In [1]: import numpy as np

In [2]: np.set_printoptions(precision=2, suppress=True, linewidth=200)

In [3]: rd = lambda a: np.round(a, 2) + 0

In [4]: W0 = np.array([[-0.8, -9.3, -0.9, -0.7],
   ...:     [1.6, 2.1, -0.2, 0.6],
   ...:     [0.6, -3.0, -0.6, 0.0]])

In [5]: # column 1 dominates

In [6]: u = np.array([-5, 8])

In [7]: rd(np.correlate(W0[2], W0[0], "full"))
Out[7]: array([-0.42,  1.56, -2.46, 27.96,  7.98,  0.48,  0.  ])

In [8]: A = np.loadtxt("test2.csv", delimiter=",")

In [9]: rd(A)
Out[9]: 
array([[0.67, 0.  , 0.22, 0.11],
       [0.27, 0.27, 0.18, 0.27],
       [0.27, 0.  , 0.45, 0.27],
       [0.33, 0.11, 0.22, 0.33]])

In [10]: u = np.array([6, 4, 9, 6])

In [11]: other = A + np.outer(u, np.eye(4)[2])

In [12]: np.linalg.matrix_rank(other - A)
Out[12]: np.int64(1)

In [13]: Uu, sig, VT = np.linalg.svd(A, full_matrices=False)

In [14]: rd(sig)
Out[14]: array([1.09, 0.36, 0.27, 0.09])

In [15]: np.abs(Uu[:, 0]).round(6).argmax()
Out[15]: np.int64(0)

In [16]: rd(np.sqrt((sig ** 2).sum())), rd(np.linalg.norm(A))
Out[16]: (np.float64(1.18), np.float64(1.18))

In [17]: rd(VT @ VT.T)
Out[17]: 
array([[1., 0., 0., 0.],
       [0., 1., 0., 0.],
       [0., 0., 1., 0.],
       [0., 0., 0., 1.]])

In [18]: rd(np.einsum("ii->", A))
Out[18]: np.float64(1.73)

In [19]: rd(np.einsum("ij,ji->", A, A))
Out[19]: np.float64(1.21)

In [20]: rd(np.linalg.eigvals(A).sum().real)
Out[20]: np.float64(1.73)

In [21]: rd(np.linalg.det(2 * A)), rd(np.linalg.det(A))
Out[21]: (np.float64(0.15), np.float64(0.01))

In [22]: rd(np.linalg.det(A.T))
Out[22]: np.float64(0.01)

In [23]: Q, R = np.linalg.qr(A)

In [24]: rd(R)
Out[24]: 
array([[-0.84, -0.13, -0.47, -0.4 ],
       [ 0.  , -0.26, -0.04, -0.22],
       [ 0.  ,  0.  , -0.34, -0.22],
       [ 0.  ,  0.  ,  0.  ,  0.12]])

In [25]: np.allclose(R.T @ R, A.T @ A)
Out[25]: True

In [26]: rd(np.trace(Q @ Q.T))
Out[26]: np.float64(4.0)

In [27]: E = np.loadtxt("arr.csv", delimiter=",")

In [28]: E
Out[28]: 
array([[-1.12, -0.24, -2.46],
       [-0.36,  0.09, -0.54],
       [ 0.44, -0.39,  0.24]])

In [29]: Uu, sig, VT = np.linalg.svd(E)

In [30]: rd(sig)
Out[30]: array([2.81, 0.54, 0.  ])

In [31]: other = Uu[:, :2] @ np.diag(sig[:2]) @ VT[:2]

In [32]: rd(np.abs(E - other).max())
Out[32]: np.float64(0.0)

In [33]: rd(np.linalg.norm(E - other, 2)), rd(sig[2])
Out[33]: (np.float64(0.0), np.float64(0.0))

In [34]: np.linalg.matrix_rank(E, rtol=0.05)
Out[34]: np.int64(2)
